% python3 -q
>>> import numpy as np
>>> from numpy import linalg as LA
>>> np.set_printoptions(precision=2, suppress=True, linewidth=100)
>>> def rd(a):
...     return np.round(a, 2) + 0
... 
>>> X = np.array([[-0.9, 1.2, -0.3],
...     [-1.4, 0.3, -0.2],
...     [1.4, 1.3, 0.1],
...     [-0.5, -0.6, -0.7],
...     [1.2, -0.1, 2.7]])
>>> rng = np.random.default_rng(382)
>>> X[3] = X[0] + 0.1 * rng.normal(size=3)
>>> print(rd(X))
[[-0.9   1.2  -0.3 ]
 [-1.4   0.3  -0.2 ]
 [ 1.4   1.3   0.1 ]
 [-0.87  1.18 -0.21]
 [ 1.2  -0.1   2.7 ]]
>>> Y = np.c_[X[:, :2] @ np.array([[2, 3], [2, 3]]), np.array([-4, -5, -2, -2, 4])]
>>> rd(Y)
array([[ 0.6 ,  0.9 , -4.  ],
       [-2.2 , -3.3 , -5.  ],
       [ 5.4 ,  8.1 , -2.  ],
       [ 0.62,  0.93, -2.  ],
       [ 2.2 ,  3.3 ,  4.  ]])
>>> LA.matrix_rank(np.c_[X, Y])
np.int64(4)
>>> print(rd(LA.norm(Y - X @ LA.lstsq(X, Y)[0], axis=0)))
[0.  0.  3.2]
>>> LA.matrix_rank(Y)
np.int64(2)
>>> print(rd(LA.lstsq(X, Y[:, 0])[0]))
[2. 2. 0.]
>>> f, v = X[1], X[0]
>>> f @ f
np.float64(2.09)
>>> rd(f @ v)
np.float64(1.68)
>>> p = (f @ v) / (f @ f) * f
>>> rd(p)
array([-1.13,  0.24, -0.16])
>>> LA.matrix_rank(np.outer(f, v))
np.int64(1)
>>> rd((v - p) @ f)
np.float64(0.0)
>>> rd(v - p)
array([ 0.23,  0.96, -0.14])
>>> t = np.radians(24)
>>> R = np.eye(3)
>>> R[0, 0] = R[2, 2] = np.cos(t)
>>> R[0, 2], R[2, 0] = -np.sin(t), np.sin(t)
>>> print(rd(R))
[[ 0.91  0.   -0.41]
 [ 0.    1.    0.  ]
 [ 0.41  0.    0.91]]
>>> Y = X @ R.T
>>> np.allclose(X @ X.T, Y @ Y.T)
True
>>> print(rd(LA.svd(X, compute_uv=False)), rd(LA.svd(Y, compute_uv=False)))
[3.39 2.1  1.75] [3.39 2.1  1.75]
>>> rd(LA.det(R)), rd(np.trace(R))
(np.float64(1.0), np.float64(2.83))
>>> f = np.array([3, 4, 1])
>>> Y = R + np.outer(f, np.eye(3)[1])
>>> rd(Y)
array([[ 0.91,  3.  , -0.41],
       [ 0.  ,  5.  ,  0.  ],
       [ 0.41,  1.  ,  0.91]])
>>> Y = X / LA.norm(X, axis=1, keepdims=True)
>>> gram = Y @ Y.T
>>> rd(gram)
array([[ 1.  ,  0.76,  0.09,  1.  , -0.44],
       [ 0.76,  1.  , -0.57,  0.75, -0.53],
       [ 0.09, -0.57,  1.  ,  0.1 ,  0.32],
       [ 1.  ,  0.75,  0.1 ,  1.  , -0.4 ],
       [-0.44, -0.53,  0.32, -0.4 ,  1.  ]])
>>> (gram - 2 * np.eye(5)).round(6).argmax(axis=1)
array([3, 0, 4, 0, 2])
>>> (np.abs(gram) > 0.9).astype(int)
array([[1, 0, 0, 1, 0],
       [0, 1, 0, 0, 0],
       [0, 0, 1, 0, 0],
       [1, 0, 0, 1, 0],
       [0, 0, 0, 0, 1]])
>>> np.argwhere(np.triu(np.abs(gram) > 0.95, 1))
array([[0, 3]])
>>> rd(gram[1])
array([ 0.76,  1.  , -0.57,  0.75, -0.53])
>>> data = np.loadtxt("block16.csv", delimiter=",")
>>> rd(data)
array([[0.33, 0.  , 0.17, 0.33, 0.17],
       [0.  , 0.43, 0.29, 0.14, 0.14],
       [0.5 , 0.  , 0.5 , 0.  , 0.  ],
       [0.29, 0.29, 0.14, 0.14, 0.14],
       [0.14, 0.14, 0.14, 0.14, 0.43]])
>>> Q = data.astype(float).copy()
>>> for j in range(5):
...     Q[:, j] -= Q[:, :j] @ (Q[:, :j].T @ Q[:, j])
...     Q[:, j] /= LA.norm(Q[:, j])
... 
>>> rd(Q.T @ data)
array([[ 0.68,  0.15,  0.54,  0.25,  0.23],
       [ 0.  ,  0.51,  0.2 ,  0.16,  0.25],
       [ 0.  ,  0.  ,  0.26, -0.12, -0.09],
       [ 0.  ,  0.  ,  0.  ,  0.26,  0.18],
       [ 0.  ,  0.  ,  0.  ,  0.  ,  0.31]])
>>> rd(Q)
array([[ 0.49, -0.14, -0.26,  0.78, -0.25],
       [ 0.  ,  0.84,  0.45,  0.23, -0.22],
       [ 0.73, -0.21,  0.56, -0.32, -0.02],
       [ 0.42,  0.43, -0.65, -0.44, -0.14],
       [ 0.21,  0.22, -0.05,  0.18,  0.93]])
>>> vec = np.array([5, -3, -3, 2, 1])
>>> print(rd(data @ np.eye(5)[3]))
[0.33 0.14 0.   0.14 0.14]
>>> rd(data * vec)
array([[ 1.67,  0.  , -0.5 ,  0.67,  0.17],
       [ 0.  , -1.29, -0.86,  0.29,  0.14],
       [ 2.5 ,  0.  , -1.5 ,  0.  ,  0.  ],
       [ 1.43, -0.86, -0.43,  0.29,  0.14],
       [ 0.71, -0.43, -0.43,  0.29,  0.43]])
>>> rd(data @ (2 * vec))
array([ 4.  , -3.43,  2.  ,  1.14,  1.14])
